% ipython --no-banner

In [1]: import numpy as np

In [2]: from numpy import linalg as LA

In [3]: np.set_printoptions(suppress=True, linewidth=120)

In [4]: m1 = np.diag(3 * np.array([0, 2])) + np.array([[5, 0], [-1, -2]])

In [5]: m1
Out[5]: 
array([[ 5,  0],
       [-1,  4]])

In [6]: np.round(np.sort(LA.eigvals(m1)), 2)
Out[6]: array([4., 5.])

In [7]: np.trace(m1)
Out[7]: np.int64(9)

In [8]: np.allclose(m1 @ m1.T, m1.T @ m1)
Out[8]: False

In [9]: np.allclose(m1, m1.T)
Out[9]: False

In [10]: (m1 + m1.T) / 2
Out[10]: 
array([[ 5. , -0.5],
       [-0.5,  4. ]])

In [11]: LA.matrix_power(m1, 2)
Out[11]: 
array([[25,  0],
       [-9, 16]])

In [12]: mat = np.loadtxt("case13.csv", delimiter=",")

In [13]: mat.round(2)
Out[13]: 
array([[0.09, 0.27, 0.18, 0.18, 0.27],
       [0.  , 0.33, 0.33, 0.17, 0.17],
       [0.38, 0.25, 0.12, 0.25, 0.  ],
       [0.25, 0.25, 0.  , 0.5 , 0.  ],
       [0.2 , 0.2 , 0.4 , 0.  , 0.2 ]])

In [14]: A2 = mat / np.sqrt((mat ** 2).mean(axis=1, keepdims=True))

In [15]: LA.matrix_rank(mat - mat.mean(axis=1, keepdims=True))
Out[15]: np.int64(4)

In [16]: np.round(LA.norm(A2, axis=1), 2)
Out[16]: array([2.24, 2.24, 2.24, 2.24, 2.24])

In [17]: LA.matrix_rank(A2) == LA.matrix_rank(mat)
Out[17]: np.True_

In [18]: A2[2].round(2)
Out[18]: array([1.58, 1.05, 0.53, 1.05, 0.  ])

In [19]: assert mat == mat.T
---------------------------------------------------------------------------
ValueError                                Traceback (most recent call last)
Cell In[19], line 1
----> 1 assert mat == mat.T

ValueError: The truth value of an array with more than one element is ambiguous. Use a.any() or a.all()

In [20]: np.round((mat - mat.T) / 2, 2)
Out[20]: 
array([[ 0.  ,  0.14, -0.1 , -0.03,  0.04],
       [-0.14,  0.  ,  0.04, -0.04, -0.02],
       [ 0.1 , -0.04,  0.  ,  0.12, -0.2 ],
       [ 0.03,  0.04, -0.12,  0.  ,  0.  ],
       [-0.04,  0.02,  0.2 ,  0.  ,  0.  ]])

In [21]: np.allclose(mat @ mat.T, mat.T @ mat)
Out[21]: False

In [22]: mat.inv()
---------------------------------------------------------------------------
AttributeError                            Traceback (most recent call last)
Cell In[22], line 1
----> 1 mat.inv()

AttributeError: 'numpy.ndarray' object has no attribute 'inv'

In [23]: LA.determinant(mat)
---------------------------------------------------------------------------
AttributeError                            Traceback (most recent call last)
Cell In[23], line 1
----> 1 LA.determinant(mat)

AttributeError: module 'numpy.linalg' has no attribute 'determinant'

In [24]: mat @ np.ones(5)
Out[24]: array([1., 1., 1., 1., 1.])

In [25]: np.round(np.sort(np.abs(LA.eigvals(mat)))[::-1], 2)
Out[25]: array([1.  , 0.33, 0.19, 0.19, 0.11])

In [26]: pr = np.eye(5)[1]

In [27]: for _ in range(4):
    ...:     pr = pr @ mat
    ...:     print(pr.round(2))
    ...: 
[0.   0.33 0.33 0.17 0.17]
[0.2  0.27 0.22 0.22 0.09]
[0.17 0.27 0.19 0.25 0.12]
[0.17 0.27 0.19 0.25 0.12]

In [28]: vec = np.array([-3, 0, -2, 2, 2])

In [29]: y = mat @ vec

In [30]: y.round(2)
Out[30]: array([ 0.27,  0.  , -0.88,  0.25, -1.  ])

In [31]: np.round(LA.solve(mat, y + mat[:, 3]), 2) + 0
Out[31]: array([-3.,  0., -2.,  3.,  2.])

In [32]: np.round(LA.solve(mat.T, mat[0]), 2) + 0
Out[32]: array([1., 0., 0., 0., 0.])

In [33]: np.round(LA.solve(mat, y), 2) + 0
Out[33]: array([-3.,  0., -2.,  2.,  2.])

In [34]: np.round(LA.solve(mat, 4 * y), 2) + 0
Out[34]: array([-12.,   0.,  -8.,   8.,   8.])
